$ ipython --no-banner

In [1]: import numpy as np

In [2]: import numpy.linalg as la

In [3]: np.set_printoptions(precision=1, suppress=True, linewidth=200)

In [4]: th = np.deg2rad(135)

In [5]: E = np.eye(10)

In [6]: E[np.ix_([5, 0], [5, 0])] = [[np.cos(th), -np.sin(th)], [np.sin(th), np.cos(th)]]

In [7]: E
Out[7]: 
array([[-0.7,  0. ,  0. ,  0. ,  0. ,  0.7,  0. ,  0. ,  0. ,  0. ],
       [ 0. ,  1. ,  0. ,  0. ,  0. ,  0. ,  0. ,  0. ,  0. ,  0. ],
       [ 0. ,  0. ,  1. ,  0. ,  0. ,  0. ,  0. ,  0. ,  0. ,  0. ],
       [ 0. ,  0. ,  0. ,  1. ,  0. ,  0. ,  0. ,  0. ,  0. ,  0. ],
       [ 0. ,  0. ,  0. ,  0. ,  1. ,  0. ,  0. ,  0. ,  0. ,  0. ],
       [-0.7,  0. ,  0. ,  0. ,  0. , -0.7,  0. ,  0. ,  0. ,  0. ],
       [ 0. ,  0. ,  0. ,  0. ,  0. ,  0. ,  1. ,  0. ,  0. ,  0. ],
       [ 0. ,  0. ,  0. ,  0. ,  0. ,  0. ,  0. ,  1. ,  0. ,  0. ],
       [ 0. ,  0. ,  0. ,  0. ,  0. ,  0. ,  0. ,  0. ,  1. ,  0. ],
       [ 0. ,  0. ,  0. ,  0. ,  0. ,  0. ,  0. ,  0. ,  0. ,  1. ]])

In [8]: x = np.array([1, 1, 3, 1, 0, 2, 3, 1, 2, 0])

In [9]: 10 - la.matrix_rank(E - np.eye(10), tol=1e-8)
Out[9]: np.int64(8)

In [10]: print(la.inv(E))
[[-0.7 -0.  -0.  -0.  -0.  -0.7 -0.  -0.  -0.  -0. ]
 [ 0.   1.   0.   0.   0.   0.   0.   0.   0.   0. ]
 [ 0.   0.   1.   0.   0.   0.   0.   0.   0.   0. ]
 [ 0.   0.   0.   1.   0.   0.   0.   0.   0.   0. ]
 [ 0.   0.   0.   0.   1.   0.   0.   0.   0.   0. ]
 [ 0.7  0.   0.   0.   0.  -0.7  0.   0.   0.   0. ]
 [ 0.   0.   0.   0.   0.   0.   1.   0.   0.   0. ]
 [ 0.   0.   0.   0.   0.   0.   0.   1.   0.   0. ]
 [ 0.   0.   0.   0.   0.   0.   0.   0.   1.   0. ]
 [ 0.   0.   0.   0.   0.   0.   0.   0.   0.   1. ]]

In [11]: [p for p in range(1, 25) if np.allclose(la.matrix_power(E, p), np.eye(10))]
Out[11]: [8, 16, 24]

In [12]: np.sort(np.abs(np.degrees(np.angle(la.eigvals(E)))))
Out[12]: array([  0.,   0.,   0.,   0.,   0.,   0.,   0.,   0., 135., 135.])

In [13]: A2 = la.inv(E)

In [14]: A2
Out[14]: 
array([[-0.7, -0. , -0. , -0. , -0. , -0.7, -0. , -0. , -0. , -0. ],
       [ 0. ,  1. ,  0. ,  0. ,  0. ,  0. ,  0. ,  0. ,  0. ,  0. ],
       [ 0. ,  0. ,  1. ,  0. ,  0. ,  0. ,  0. ,  0. ,  0. ,  0. ],
       [ 0. ,  0. ,  0. ,  1. ,  0. ,  0. ,  0. ,  0. ,  0. ,  0. ],
       [ 0. ,  0. ,  0. ,  0. ,  1. ,  0. ,  0. ,  0. ,  0. ,  0. ],
       [ 0.7,  0. ,  0. ,  0. ,  0. , -0.7,  0. ,  0. ,  0. ,  0. ],
       [ 0. ,  0. ,  0. ,  0. ,  0. ,  0. ,  1. ,  0. ,  0. ,  0. ],
       [ 0. ,  0. ,  0. ,  0. ,  0. ,  0. ,  0. ,  1. ,  0. ,  0. ],
       [ 0. ,  0. ,  0. ,  0. ,  0. ,  0. ,  0. ,  0. ,  1. ,  0. ],
       [ 0. ,  0. ,  0. ,  0. ,  0. ,  0. ,  0. ,  0. ,  0. ,  1. ]])

In [15]: (np.abs(A2) > 1e-9).astype(int)
Out[15]: 
array([[1, 0, 0, 0, 0, 1, 0, 0, 0, 0],
       [0, 1, 0, 0, 0, 0, 0, 0, 0, 0],
       [0, 0, 1, 0, 0, 0, 0, 0, 0, 0],
       [0, 0, 0, 1, 0, 0, 0, 0, 0, 0],
       [0, 0, 0, 0, 1, 0, 0, 0, 0, 0],
       [1, 0, 0, 0, 0, 1, 0, 0, 0, 0],
       [0, 0, 0, 0, 0, 0, 1, 0, 0, 0],
       [0, 0, 0, 0, 0, 0, 0, 1, 0, 0],
       [0, 0, 0, 0, 0, 0, 0, 0, 1, 0],
       [0, 0, 0, 0, 0, 0, 0, 0, 0, 1]])

In [16]: la.det(E) * A2
Out[16]: 
array([[-0.7, -0. , -0. , -0. , -0. , -0.7, -0. , -0. , -0. , -0. ],
       [ 0. ,  1. ,  0. ,  0. ,  0. ,  0. ,  0. ,  0. ,  0. ,  0. ],
       [ 0. ,  0. ,  1. ,  0. ,  0. ,  0. ,  0. ,  0. ,  0. ,  0. ],
       [ 0. ,  0. ,  0. ,  1. ,  0. ,  0. ,  0. ,  0. ,  0. ,  0. ],
       [ 0. ,  0. ,  0. ,  0. ,  1. ,  0. ,  0. ,  0. ,  0. ,  0. ],
       [ 0.7,  0. ,  0. ,  0. ,  0. , -0.7,  0. ,  0. ,  0. ,  0. ],
       [ 0. ,  0. ,  0. ,  0. ,  0. ,  0. ,  1. ,  0. ,  0. ,  0. ],
       [ 0. ,  0. ,  0. ,  0. ,  0. ,  0. ,  0. ,  1. ,  0. ,  0. ],
       [ 0. ,  0. ,  0. ,  0. ,  0. ,  0. ,  0. ,  0. ,  1. ,  0. ],
       [ 0. ,  0. ,  0. ,  0. ,  0. ,  0. ,  0. ,  0. ,  0. ,  1. ]])

In [17]: X = np.array([[0, 0, 0, -12, -21, 21],
    ...:     [0, 0, 0, 15, 6, -18],
    ...:     [0, 0, 0, 15, -12, 18],
    ...:     [24, 42, -42, 28, 49, -49],
    ...:     [-30, -12, 36, -35, -14, 42],
    ...:     [-30, 24, -36, -35, 28, -42]])

In [18]: A2 = la.invert(X)
AttributeError: module 'numpy.linalg' has no attribute 'invert'


In [19]: A2 = la.inv(X)

In [20]: (np.abs(A2) > 1e-9).astype(int)
Out[20]: 
array([[1, 1, 1, 1, 1, 1],
       [1, 1, 1, 1, 1, 1],
       [1, 1, 1, 1, 1, 1],
       [1, 1, 1, 0, 0, 0],
       [1, 1, 1, 0, 0, 0],
       [1, 1, 1, 0, 0, 0]])

In [21]: print(np.round(la.inv(A2), 1) + 0)
[[  0.   0.   0. -12. -21.  21.]
 [  0.   0.   0.  15.   6. -18.]
 [  0.   0.   0.  15. -12.  18.]
 [ 24.  42. -42.  28.  49. -49.]
 [-30. -12.  36. -35. -14.  42.]
 [-30.  24. -36. -35.  28. -42.]]

In [22]: round(float(la.slogdet(X)[0]), 1)
Out[22]: 1.0

In [23]: th = np.radians(90)

In [24]: r_ = np.eye(6)

In [25]: r_[3, 3] = r_[2, 2] = np.cos(th)

In [26]: r_[3, 2], r_[2, 3] = -np.sin(th), np.sin(th)

In [27]: r_.round(1) + 0
Out[27]: 
array([[ 1.,  0.,  0.,  0.,  0.,  0.],
       [ 0.,  1.,  0.,  0.,  0.,  0.],
       [ 0.,  0.,  0.,  1.,  0.,  0.],
       [ 0.,  0., -1.,  0.,  0.,  0.],
       [ 0.,  0.,  0.,  0.,  1.,  0.],
       [ 0.,  0.,  0.,  0.,  0.,  1.]])

In [28]: A2 = X @ r_.T

In [29]: print(np.abs(A2 - X).max(axis=0))
[ 0.  0. 71. 71.  0.  0.]

In [30]: print(round(float(la.det(r_)), 1), np.trace(r_))
1.0 4.0

In [31]: A2 = X / np.sqrt((X ** 2).mean(axis=1, keepdims=True))

In [32]: la.norm(A2, axis=1)
Out[32]: array([2.4, 2.4, 2.4, 2.4, 2.4, 2.4])

In [33]: la.matrix_rank(X - X.mean(axis=1, keepdims=True))
Out[33]: np.int64(5)

In [34]: la.matrix_rank(A2) == la.matrix_rank(X)
Out[34]: np.True_

In [35]: M = np.load("case0.npy")

In [36]: M
Out[36]: 
array([[ 0,  2,  2,  0, -3, -3],
       [ 2,  2,  4, -3, -3, -6],
       [ 4,  0,  4, -6,  0, -6],
       [ 0,  2,  2,  0, -1, -1],
       [ 2,  2,  4, -1, -1, -2],
       [ 4,  0,  4, -2,  0, -2]])

In [37]: U, sv, Vh = la.svd(M)

In [38]: V = Vh[:(sv > 1e-8).sum()]

In [39]: rng = np.random.default_rng(203)

In [40]: x = M[3] + 5 * M[4] + rng.integers(2) * np.eye(6)[3]

In [41]: x
Out[41]: array([ 10.,  12.,  22.,  -5.,  -6., -11.])

In [42]: np.diag(V.T @ V)
Out[42]: array([0.7, 0.7, 0.7, 0.7, 0.7, 0.7])

In [43]: A2 = M + rng.integers(-2, 3, (6, 4)) @ rng.integers(-2, 3, (4, 6))

In [44]: A2
Out[44]: 
array([[  0,   0,   5,  -4,  -7, -10],
       [ -3,   0,   0,  -1,  -1,  -2],
       [ -3,  -3,   6,  -7,   9,  -4],
       [  9,   3,   2,  -1,  -8,  -5],
       [  5,  -3,  10,  -8,  -2, -12],
       [  2,   1,  -3,   3,  -1,   5]])

In [45]: A2 - M
Out[45]: 
array([[  0,  -2,   3,  -4,  -4,  -7],
       [ -5,  -2,  -4,   2,   2,   4],
       [ -7,  -3,   2,  -1,   9,   2],
       [  9,   1,   0,  -1,  -7,  -4],
       [  3,  -5,   6,  -7,  -1, -10],
       [ -2,   1,  -7,   5,  -1,   7]])

In [46]: np.round(la.svd(A2 - M, compute_uv=False), 1) + 0
Out[46]: array([22.8, 15.7,  5.5,  3.2,  0. ,  0. ])

In [47]: print(la.matrix_rank(A2 - M, tol=1e-8))
4

In [48]: F = np.load("a.npy")

In [49]: F
Out[49]: 
array([[ -4,   2,   3,   0,   4,   2,  -4,   1,   0,  -4],
       [  2,  -4,   4,   3,   0,  -4,  -2,  -1,   5,   3],
       [  3,   4,  -8,   2,   5,   5,   5,  -2,   3,  -1],
       [  0,   3,   2,  10,   2,   3,   0,   1, -10,   0],
       [  4,   0,   5,   2,   8,  -3,  -9,  -5,   3,   1],
       [  2,  -4,   5,   3,  -3,   6,  -1,  -1,   5,  -5],
       [ -4,  -2,   5,   0,  -9,  -1,   6,   5,   7,   0],
       [  1,  -1,  -2,   1,  -5,  -1,   5, -10,  -3,   1],
       [  0,   5,   3, -10,   3,   5,   7,  -3, -10,   4],
       [ -4,   3,  -1,   0,   1,  -5,   0,   1,   4,  10]])

In [50]: A2 = F / np.sqrt((F ** 2).mean(axis=1, keepdims=True))

In [51]: A2[5]
Out[51]: array([ 0.5, -1. ,  1.3,  0.8, -0.8,  1.5, -0.3, -0.3,  1.3, -1.3])

In [52]: J = np.load("arr.npy")

In [53]: print(J)
[[ 0.6 -0.4  0.8]
 [-1.   0.9 -0.9]
 [ 1.  -0.7 -0.7]
 [-1.   0.6 -0.5]
 [ 0.1  0.2 -1. ]
 [ 0.9 -0.3 -1. ]
 [ 1.  -0.9  0.6]
 [ 1.  -0.5 -0.7]
 [ 1.  -0.9  0.6]
 [-1.   0.4  1. ]
 [-1.   1.  -0.7]
 [ 0.3 -0.1  0.1]
 [-0.6  0.2  0.1]
 [ 0.9 -0.6  0.8]
 [ 0.6 -0.3  0.6]
 [ 0.6  0.  -1. ]
 [ 0.6 -0.2 -0.6]
 [ 0.  -0.1  0.5]
 [-0.9  0.6 -0.9]
 [-0.6  0.3 -0.6]
 [-0.5  0.2 -0.2]
 [ 1.  -0.7 -0.9]
 [ 1.  -0.8  0.7]
 [-0.2  0.2 -0.6]
 [-1.   0.4  1. ]
 [ 0.5 -0.5  1. ]
 [ 0.1 -0.4  1. ]
 [-1.   0.8  0.6]
 [-1.   0.9 -0.8]
 [ 1.  -0.9  0.7]
 [ 0.8 -0.1 -1. ]
 [ 0.7 -0.5  0.9]
 [-0.4  0.2 -0.6]
 [-0.1  0.   0.6]
 [-0.3 -0.2  1. ]]

In [54]: A2 = J / np.sqrt((J ** 2).mean(axis=1, keepdims=True))

In [55]: A2[1]
Out[55]: array([-1.1,  1. , -1. ])

In [56]: print(np.round(J - J.mean(axis=1, keepdims=True), 1) + 0)
[[ 0.3 -0.7  0.5]
 [-0.7  1.2 -0.6]
 [ 1.1 -0.6 -0.6]
 [-0.7  0.9 -0.2]
 [ 0.3  0.4 -0.8]
 [ 1.  -0.2 -0.9]
 [ 0.8 -1.1  0.4]
 [ 1.1 -0.4 -0.6]
 [ 0.8 -1.1  0.4]
 [-1.1  0.3  0.9]
 [-0.8  1.2 -0.5]
 [ 0.2 -0.2  0. ]
 [-0.5  0.3  0.2]
 [ 0.5 -1.   0.4]
 [ 0.3 -0.6  0.3]
 [ 0.7  0.1 -0.9]
 [ 0.7 -0.1 -0.5]
 [-0.1 -0.2  0.4]
 [-0.5  1.  -0.5]
 [-0.3  0.6 -0.3]
 [-0.3  0.4  0. ]
 [ 1.2 -0.5 -0.7]
 [ 0.7 -1.1  0.4]
 [ 0.   0.4 -0.4]
 [-1.1  0.3  0.9]
 [ 0.2 -0.8  0.7]
 [-0.1 -0.6  0.8]
 [-1.1  0.7  0.5]
 [-0.7  1.2 -0.5]
 [ 0.7 -1.2  0.4]
 [ 0.9  0.  -0.9]
 [ 0.3 -0.9  0.5]
 [-0.1  0.5 -0.3]
 [-0.3 -0.2  0.4]
 [-0.5 -0.4  0.8]]

In [57]: la.norm(A2, axis=1)
Out[57]: array([1.7, 1.7, 1.7, 1.7, 1.7, 1.7, 1.7, 1.7, 1.7, 1.7, 1.7, 1.7, 1.7, 1.7, 1.7, 1.7, 1.7, 1.7, 1.7, 1.7, 1.7, 1.7, 1.7, 1.7, 1.7, 1.7, 1.7, 1.7, 1.7, 1.7, 1.7, 1.7, 1.7, 1.7, 1.7])
